$ ipython --no-banner

In [1]: import numpy as np

In [2]: np.set_printoptions(precision=3, suppress=True, linewidth=200)

In [3]: def rd(a):
   ...:     return np.round(a, 3) + 0
   ...: 

In [4]: arr = np.array([[3, 3, 15, 0],
   ...:     [0, 0, 0, 0],
   ...:     [0, 1, 5, 3],
   ...:     [1, 3, 15, 3],
   ...:     [2, 2, 10, 0],
   ...:     [0, 1, 5, 2],
   ...:     [2, 1, 5, 0],
   ...:     [2, 3, 15, 3],
   ...:     [0, 3, 15, 2]])

In [5]: rng = np.random.default_rng(70632)

In [6]: B = arr + rng.integers(-2, 3, (9, 3)) @ rng.integers(-2, 3, (3, 4))

In [7]: print(B)
[[ 0  5 17  4]
 [-1  0  5  2]
 [-5  4  9  7]
 [ 3  2 14  5]
 [ 0  4  6  0]
 [-2  2  6  0]
 [ 1  2  2 -2]
 [ 2  3 15  3]
 [ 2  3 10  8]]

In [8]: print(B - arr)
[[-3  2  2  4]
 [-1  0  5  2]
 [-5  3  4  4]
 [ 2 -1 -1  2]
 [-2  2 -4  0]
 [-2  1  1 -2]
 [-1  1 -3 -2]
 [ 0  0  0  0]
 [ 2  0 -5  6]]

In [9]: print(np.abs(B - arr).sum(axis=1))
[11  8 16  6  8  6  7  0 13]

In [10]: A = np.loadtxt("sample0.csv", delimiter=",")

In [11]: print(A)
[[ 0. -3.  0.]
 [ 0.  0.  0.]
 [ 0.  2.  0.]
 [ 0.  0.  3.]
 [ 0.  0.  0.]
 [ 0. -1. -3.]
 [ 0.  0. -3.]]

In [12]: T = np.stack([A, -1 * A, A[::-1]])

In [13]: print(T.shape)
(3, 7, 3)

In [14]: print(T.sum(axis=0))
[[ 0.  0. -3.]
 [ 0. -1. -3.]
 [ 0.  0.  0.]
 [ 0.  0.  3.]
 [ 0.  2.  0.]
 [ 0.  0.  0.]
 [ 0. -3.  0.]]

In [15]: print(np.einsum("bij,cij->bc", T, T))
[[ 41. -41.   9.]
 [-41.  41.  -9.]
 [  9.  -9.  41.]]

In [16]: print(rd(np.linalg.norm(A, 2) / np.linalg.norm(A)))
0.821

In [17]: print([round(float(x), 3) for x in np.linalg.svd(A, compute_uv=False)[:3]])
[5.259, 3.653, 0.0]

In [18]: left, s, Vh = np.linalg.svd(A)

In [19]: evecs = Vh[:(s > 1e-8).sum()]

In [20]: x = A[3] + 4 * A[1] + rng.integers(2) * np.eye(3)[2]

In [21]: print(x)
[0. 0. 4.]

In [22]: print(np.diag(evecs.T @ evecs))
[0. 1. 1.]

In [23]: print(rd(np.linalg.norm(x - evecs.T @ evecs @ x)))
0.0

In [24]: print(rd(evecs.T @ evecs))
[[0. 0. 0.]
 [0. 1. 0.]
 [0. 0. 1.]]

In [25]: F = np.load("run1.npy")

In [26]: print(rd(F))
[[-0.288 -1.537  2.167  0.343 -1.265  0.374]
 [ 0.096 -2.426 -1.437  0.779  0.654 -0.071]
 [-0.192  0.444 -1.264  0.859 -1.949  1.622]
 [-1.438 -0.009  0.373 -0.256  1.528  2.095]
 [ 2.109 -0.479 -0.014 -1.663 -0.003  1.247]
 [ 1.534  0.569  0.708  2.17   0.915  0.527]]

In [27]: def softmax(z):
    ...:     e = np.exp(z - z.max(axis=-1, keepdims=True))
    ...:     return e / e.sum(axis=-1, keepdims=True)
    ...: 

In [28]: print(rd(softmax(F[0] + -2)))
[0.058 0.017 0.68  0.11  0.022 0.113]

In [29]: print(rd(softmax(F[0])))
[0.058 0.017 0.68  0.11  0.022 0.113]

In [30]: print(rd(softmax(10 * F[0])))
[0. 0. 1. 0. 0. 0.]

In [31]: att = F @ F.T / np.sqrt(6)

In [32]: print(rd(softmax(att)[0] @ F))
[-0.208 -1.407  1.886  0.347 -1.097  0.454]

In [33]: print(softmax(att).round(6).argmax(axis=1))
[0 1 2 3 4 5]

In [34]: print(rd(softmax(att + np.triu(np.full(att.shape, -np.inf), 1))))
[[1.    0.    0.    0.    0.    0.   ]
 [0.025 0.975 0.    0.    0.    0.   ]
 [0.024 0.024 0.952 0.    0.    0.   ]
 [0.024 0.024 0.024 0.929 0.    0.   ]
 [0.023 0.023 0.023 0.023 0.908 0.   ]
 [0.023 0.023 0.023 0.023 0.023 0.887]]

In [35]: K = np.loadtxt("test15.csv", delimiter=",")

In [36]: print(K)
[[ 0.  1. -1. -2. -1. -1. -2.  0.]
 [ 1.  0.  1. -1. -2. -1. -1. -2.]
 [-1.  1.  0.  1. -1. -2. -1. -1.]
 [-2. -1.  1.  0.  1. -1. -2. -1.]
 [-1. -2. -1.  1.  0.  1. -1. -2.]
 [-1. -1. -2. -1.  1.  0.  1. -1.]
 [-2. -1. -1. -2. -1.  1.  0.  1.]
 [ 0. -2. -1. -1. -2. -1.  1.  0.]]

In [37]: print(np.all(np.linalg.eigvalsh(K) > 0))
False

In [38]: vals, evecs = np.linalg.eigh(K)

In [39]: x = np.array([0, 1, 3, 1, 1, 1, 0, 3])

In [40]: print(np.abs(K).sum(axis=1).max(), rd(np.abs(vals).max()))
9.0 5.1

In [41]: print((np.sign(evecs[:, -1].round(6)) == np.sign(evecs[0, -1].round(6))).astype(int))
[1 1 1 1 0 0 0 0]

In [42]: print(x @ K @ x / (x @ x), rd(vals[0]), rd(vals[-1]))
-3.0 -5.1 4.917

In [43]: print(x @ K @ x)
-66.0

In [44]: J = np.load("w.npy")

In [45]: print(rd(J))
[[ -1.72   -5.317  -6.821  -3.42   -8.717   3.597   8.893 -19.331]
 [ -1.142  -3.456  -3.521  -1.935  -5.042   2.314   5.422 -11.606]
 [ -1.071  -3.072  -2.83   -1.657  -4.245   2.001   4.588  -9.904]
 [ -1.008  -2.443  -1.719  -1.245  -2.917   1.435   3.107  -7.032]
 [ -0.819  -1.008  -0.082  -0.573  -0.516   0.189   0.132  -1.467]
 [ -0.671  -0.767  -0.03   -0.457  -0.339   0.096  -0.022  -0.988]
 [ -0.314  -0.328  -0.002  -0.21   -0.12    0.014  -0.076  -0.357]
 [  1.195   1.106   0.027   0.806   0.327   0.09    0.569   0.953]
 [  2.337   2.093   0.121   1.598   0.615   0.244   1.227   1.725]
 [  3.592   3.153   0.29    2.491   0.952   0.438   1.977   2.567]
 [  3.657   3.208   0.301   2.538   0.971   0.449   2.016   2.611]
 [  4.139   3.612   0.382   2.887   1.108   0.527   2.305   2.941]
 [  5.368   4.639   0.622   3.786   1.475   0.728   3.039   3.804]
 [ 10.201   8.669   1.895   7.432   3.132   1.531   5.831   7.502]
 [ 15.044  12.727   3.527  11.205   5.049   2.317   8.473  11.62 ]
 [ 17.181  14.526   4.327  12.896   5.956   2.655   9.595  13.542]
 [ 20.986  17.741   5.846  15.94    7.648   3.245  11.537  17.097]
 [ 25.192  21.312   7.643  19.342   9.612   3.88   13.61   21.194]]

In [46]: print(rd(np.linalg.norm(J, 1)), rd(np.linalg.norm(J, np.inf)))
136.241 121.784

In [47]: print(rd(np.linalg.norm(J, axis=0)))
[42.277 36.535 14.069 32.158 18.861  8.125 26.072 42.612]

In [48]: print(rd(np.linalg.norm(J[11], 1)), rd(np.linalg.norm(J[11], np.inf)))
17.901 4.139

In [49]: feats = np.loadtxt("case1.csv", delimiter=",")

In [50]: print(rd(feats))
[[ 0.147 -0.053 -0.12  -0.133  0.067 -0.214  0.2  ]
 [-0.053  0.019  0.044  0.049 -0.024  0.078 -0.073]
 [-0.12   0.044  0.098  0.109 -0.055  0.175 -0.164]
 [-0.133  0.049  0.109  0.121 -0.061  0.194 -0.182]
 [ 0.067 -0.024 -0.055 -0.061  0.03  -0.097  0.091]
 [-0.214  0.078  0.175  0.194 -0.097  0.311 -0.291]
 [ 0.2   -0.073 -0.164 -0.182  0.091 -0.291  0.273]]

In [51]: x = np.array([-2, 2, 2, 1, -3, 0, -2])

In [52]: a = np.maximum(feats @ x, 0)

In [53]: print(rd(np.maximum(feats @ (3 * x), 0)))
[0.    1.5   3.375 3.75  0.    6.    0.   ]

In [54]: print(rd(feats * (a > 1e-9)[:, None]))
[[ 0.     0.     0.     0.     0.     0.     0.   ]
 [-0.053  0.019  0.044  0.049 -0.024  0.078 -0.073]
 [-0.12   0.044  0.098  0.109 -0.055  0.175 -0.164]
 [-0.133  0.049  0.109  0.121 -0.061  0.194 -0.182]
 [ 0.     0.     0.     0.     0.     0.     0.   ]
 [-0.214  0.078  0.175  0.194 -0.097  0.311 -0.291]
 [ 0.     0.     0.     0.     0.     0.     0.   ]]

In [55]: print(rd(np.tanh(feats @ x)))
[-0.88   0.462  0.809  0.848 -0.555  0.964 -0.954]

In [56]: vals, evecs = np.linalg.eigh(feats)

In [57]: x = np.array([-1, 1, 1, -1, 3, 2, -2])

In [58]: print(rd(evecs * np.maximum(vals, 0) @ evecs.T))
[[ 0.147 -0.053 -0.12  -0.133  0.067 -0.214  0.2  ]
 [-0.053  0.019  0.044  0.049 -0.024  0.078 -0.073]
 [-0.12   0.044  0.098  0.109 -0.055  0.175 -0.164]
 [-0.133  0.049  0.109  0.121 -0.061  0.194 -0.182]
 [ 0.067 -0.024 -0.055 -0.061  0.03  -0.097  0.091]
 [-0.214  0.078  0.175  0.194 -0.097  0.311 -0.291]
 [ 0.2   -0.073 -0.164 -0.182  0.091 -0.291  0.273]]

In [59]: print(rd(np.abs(feats).sum(axis=1).max()), rd(np.abs(vals).max()))
1.359 1.0

In [60]: print(rd(x @ feats @ x / (x @ x)), rd(vals[0]), rd(vals[-1]))
0.215 0.0 1.0

In [61]: print(rd(evecs * np.abs(vals) @ evecs.T))
[[ 0.147 -0.053 -0.12  -0.133  0.067 -0.214  0.2  ]
 [-0.053  0.019  0.044  0.049 -0.024  0.078 -0.073]
 [-0.12   0.044  0.098  0.109 -0.055  0.175 -0.164]
 [-0.133  0.049  0.109  0.121 -0.061  0.194 -0.182]
 [ 0.067 -0.024 -0.055 -0.061  0.03  -0.097  0.091]
 [-0.214  0.078  0.175  0.194 -0.097  0.311 -0.291]
 [ 0.2   -0.073 -0.164 -0.182  0.091 -0.291  0.273]]

In [62]: print(rd(np.linalg.eigvalsh(feats[1:, 1:])))
[0.    0.    0.    0.    0.    0.853]

In [63]: r0, g = K[1], K[3]

In [64]: print(r0 @ r0)
13.0

In [65]: p = (r0 @ g) / (r0 @ r0) * r0

In [66]: print(np.linalg.matrix_rank(np.outer(r0, g)))
1
